% python3 -q
>>> import numpy as np
>>> np.set_printoptions(suppress=True, linewidth=160)
>>> rd = lambda a: np.round(a, 2) + 0
>>> X = np.loadtxt("mat.csv", delimiter=",")
>>> X
array([[ 0.,  0.,  0.,  0.],
       [-1.,  6.,  2.,  4.],
       [-2.,  2., -1.,  6.],
       [ 2.,  4.,  5.,  4.],
       [ 1., -1.,  0.,  3.],
       [ 1.,  0.,  2.,  6.],
       [ 1., -1.,  0.,  3.],
       [-3.,  3., -1.,  3.],
       [-2.,  2., -1.,  6.],
       [ 1.,  0.,  2.,  6.],
       [ 1.,  0.,  2.,  6.],
       [ 2.,  3.,  3.,  1.],
       [ 0.,  0.,  0.,  0.],
       [ 2.,  4.,  5.,  4.],
       [ 0.,  6.,  4., 10.],
       [-3.,  3., -1.,  3.],
       [ 0.,  0.,  0.,  0.],
       [-3.,  3., -1.,  3.],
       [ 2.,  3.,  3.,  1.],
       [ 0.,  1.,  2.,  3.],
       [ 0.,  0.,  0.,  0.],
       [ 1., -1.,  0.,  3.],
       [ 1., -1.,  0.,  3.],
       [ 1., -1.,  0.,  3.],
       [ 1.,  0.,  2.,  6.],
       [ 0.,  0.,  0.,  0.],
       [ 3.,  2.,  3.,  4.]])
>>> def softmax(z):
...     e = np.exp(z - z.max(axis=-1, keepdims=True))
...     return e / e.sum(axis=-1, keepdims=True)
... 
>>> rd(softmax(X).sum(axis=1))
array([1., 1., 1., 1., 1., 1., 1., 1., 1., 1., 1., 1., 1., 1., 1., 1., 1., 1., 1., 1., 1., 1., 1., 1., 1., 1., 1.])
>>> scores = X @ X.T / np.sqrt(4)
>>> rd(softmax(scores)[4] @ X)
array([0.24, 4.45, 3.44, 8.92])
>>> d = np.linalg.norm(X[:, None] - X[None], axis=-1)
>>> rd(d[:5, :5])
array([[0.  , 7.55, 6.71, 7.81, 3.32],
       [7.55, 0.  , 5.48, 4.69, 7.62],
       [6.71, 5.48, 0.  , 7.75, 5.29],
       [7.81, 4.69, 7.75, 0.  , 7.21],
       [3.32, 7.62, 5.29, 7.21, 0.  ]])
>>> rd(np.linalg.norm(X - X.mean(axis=0), axis=1))
array([3.81, 4.91, 4.09, 5.06, 2.76, 3.19, 2.76, 4.2 , 4.09, 3.19, 3.19, 3.87, 3.81, 5.06, 8.59, 4.2 , 3.81, 4.2 , 3.87, 1.06, 3.81, 2.76, 2.76, 2.76, 3.19,
       3.81, 3.48])
>>> (d + 1e9 * np.eye(27)).round(6).argmin(axis=1)
array([12,  3,  8, 13,  6,  9,  4, 15,  2,  5,  5, 18,  0,  3,  1,  7,  0,  7, 11,  4,  0,  4,  4,  4,  5,  0,  3])
>>> np.flatnonzero(d[1] < d.mean() / 2)
array([1])
>>> M2 = np.c_[X[:, :1] @ np.array([[8]]), np.array([2, 5, 2, 4, 4, 1, 2, 5, 4, 1, 1, 5, 2, 0, 1, 3, 0, 5, 5, 1, 3, 3, 0, 3, 0, 5, 1])]
>>> M2
array([[  0.,   2.],
       [ -8.,   5.],
       [-16.,   2.],
       [ 16.,   4.],
       [  8.,   4.],
       [  8.,   1.],
       [  8.,   2.],
       [-24.,   5.],
       [-16.,   4.],
       [  8.,   1.],
       [  8.,   1.],
       [ 16.,   5.],
       [  0.,   2.],
       [ 16.,   0.],
       [  0.,   1.],
       [-24.,   3.],
       [  0.,   0.],
       [-24.,   5.],
       [ 16.,   5.],
       [  0.,   1.],
       [  0.,   3.],
       [  8.,   3.],
       [  8.,   0.],
       [  8.,   3.],
       [  8.,   0.],
       [  0.,   5.],
       [ 24.,   1.]])
>>> rd(np.linalg.norm(M2 - X @ np.linalg.lstsq(X, M2)[0], axis=0))
array([ 0.  , 11.21])
>>> W1 = np.array([[-3, -1, -3, 0, 3, -1], [-2, -2, 2, -1, -3, -1]])
>>> beta = np.array([0, 0, -2, 2, -1, -2])
>>> hid = np.maximum(M2 @ W1 + beta, 0)
>>> np.linalg.matrix_rank(hid)
np.int64(6)
>>> rd((hid > 0).mean(axis=0))
array([0.22, 0.19, 0.37, 0.37, 0.52, 0.22])
>>> Z = np.array([[1, -9], [-4, -8], [6, -8], [4, 3], [-6, 8], [5, -4]])
>>> hid @ Z
array([[   12.,   -16.],
       [  211.,  -386.],
       [  356.,  -940.],
       [ -210.,   280.],
       [  -66.,    88.],
       [ -116.,   163.],
       [ -102.,   136.],
       [  571., -1378.],
       [  382.,  -896.],
       [ -116.,   163.],
       [ -116.,   163.],
       [ -192.,   256.],
       [   12.,   -16.],
       [ -274.,   382.],
       [    4.,     3.],
       [  545., -1422.],
       [    8.,     6.],
       [  571., -1378.],
       [ -192.,   256.],
       [    4.,     3.],
       [   24.,   -32.],
       [  -84.,   112.],
       [ -130.,   190.],
       [  -84.,   112.],
       [ -130.,   190.],
       [   48.,   -64.],
       [ -404.,   547.]])
>>> vec = np.array([-5, 6, 3, -9])
>>> h1 = np.maximum(X @ vec, 0)
>>> X.T @ h1
array([ -6., 141.,  61.,  87.])
>>> np.maximum(X @ (3 * vec), 0)
array([ 0., 33.,  0.,  0.,  0.,  0.,  0.,  9.,  0.,  0.,  0., 24.,  0.,  0.,  0.,  9.,  0.,  9., 24.,  0.,  0.,  0.,  0.,  0.,  0.,  0.,  0.])
>>> h1
array([ 0., 11.,  0.,  0.,  0.,  0.,  0.,  3.,  0.,  0.,  0.,  8.,  0.,  0.,  0.,  3.,  0.,  3.,  8.,  0.,  0.,  0.,  0.,  0.,  0.,  0.,  0.])
>>> np.maximum(X @ vec, 0) - np.maximum(-X @ vec, 0)
array([  0.,  11., -35.,  -7., -38., -53., -38.,   3., -35., -53., -53.,   8.,   0.,  -7., -42.,   3.,   0.,   3.,   8., -15.,   0., -38., -38., -38., -53.,
         0., -30.])
>>> rd(np.tanh(X @ vec))
array([ 0.,  1., -1., -1., -1., -1., -1.,  1., -1., -1., -1.,  1.,  0., -1., -1.,  1.,  0.,  1.,  1., -1.,  0., -1., -1., -1., -1.,  0., -1.])
>>> np.flatnonzero(h1 > 1e-9)
array([ 1,  7, 11, 15, 17, 18])
>>> arr = np.loadtxt("data.csv", delimiter=",")
>>> arr
array([[1., 0., 0., 0., 0., 0., 0., 0., 0., 0., 0., 0., 0.],
       [0., 0., 0., 1., 0., 0., 0., 0., 0., 0., 0., 0., 0.],
       [0., 0., 0., 0., 1., 0., 0., 0., 0., 0., 0., 0., 0.],
       [0., 0., 0., 0., 0., 0., 0., 1., 0., 0., 0., 0., 0.],
       [0., 0., 1., 0., 0., 0., 0., 0., 0., 0., 0., 0., 0.],
       [0., 1., 0., 0., 0., 0., 0., 0., 0., 0., 0., 0., 0.],
       [0., 0., 0., 0., 0., 1., 0., 0., 0., 0., 0., 0., 0.],
       [0., 0., 0., 0., 0., 0., 0., 0., 0., 0., 1., 0., 0.],
       [0., 0., 0., 0., 0., 0., 0., 0., 0., 0., 0., 1., 0.],
       [0., 0., 0., 0., 0., 0., 0., 0., 0., 0., 0., 0., 1.],
       [0., 0., 0., 0., 0., 0., 0., 0., 1., 0., 0., 0., 0.],
       [0., 0., 0., 0., 0., 0., 0., 0., 0., 1., 0., 0., 0.],
       [0., 0., 0., 0., 0., 0., 1., 0., 0., 0., 0., 0., 0.]])
>>> # keeps lengths
>>> rng = np.random.default_rng(421123)
>>> M2 = arr + rng.integers(-2, 3, (13, 1)) @ rng.integers(-2, 3, (1, 13))
>>> M2
array([[ 1.,  0.,  0.,  4.,  2.,  0., -2.,  2., -4., -4.,  2.,  4.,  0.],
       [ 0.,  0.,  0.,  1.,  0.,  0.,  0.,  0.,  0.,  0.,  0.,  0.,  0.],
       [ 0.,  0.,  0.,  4.,  3.,  0., -2.,  2., -4., -4.,  2.,  4.,  0.],
       [ 0.,  0.,  0.,  2.,  1.,  0., -1.,  2., -2., -2.,  1.,  2.,  0.],
       [ 0.,  0.,  1.,  4.,  2.,  0., -2.,  2., -4., -4.,  2.,  4.,  0.],
       [ 0.,  1.,  0.,  0.,  0.,  0.,  0.,  0.,  0.,  0.,  0.,  0.,  0.],
       [ 0.,  0.,  0., -2., -1.,  1.,  1., -1.,  2.,  2., -1., -2.,  0.],
       [ 0.,  0.,  0., -4., -2.,  0.,  2., -2.,  4.,  4., -1., -4.,  0.],
       [ 0.,  0.,  0.,  0.,  0.,  0.,  0.,  0.,  0.,  0.,  0.,  1.,  0.],
       [ 0.,  0.,  0.,  0.,  0.,  0.,  0.,  0.,  0.,  0.,  0.,  0.,  1.],
       [ 0.,  0.,  0., -2., -1.,  0.,  1., -1.,  3.,  2., -1., -2.,  0.],
       [ 0.,  0.,  0.,  2.,  1.,  0., -1.,  1., -2., -1.,  1.,  2.,  0.],
       [ 0.,  0.,  0., -2., -1.,  0.,  2., -1.,  2.,  2., -1., -2.,  0.]])
>>> np.abs(M2 - arr).sum(axis=1)
array([24.,  0., 24., 12., 24.,  0., 12., 24.,  0.,  0., 12., 12., 12.])
>>> rd(np.linalg.svd(M2 - arr, compute_uv=False))
array([20.49,  0.  ,  0.  ,  0.  ,  0.  ,  0.  ,  0.  ,  0.  ,  0.  ,  0.  ,  0.  ,  0.  ,  0.  ])
>>> np.linalg.matrix_rank(M2 - arr, tol=1e-8)
np.int64(1)
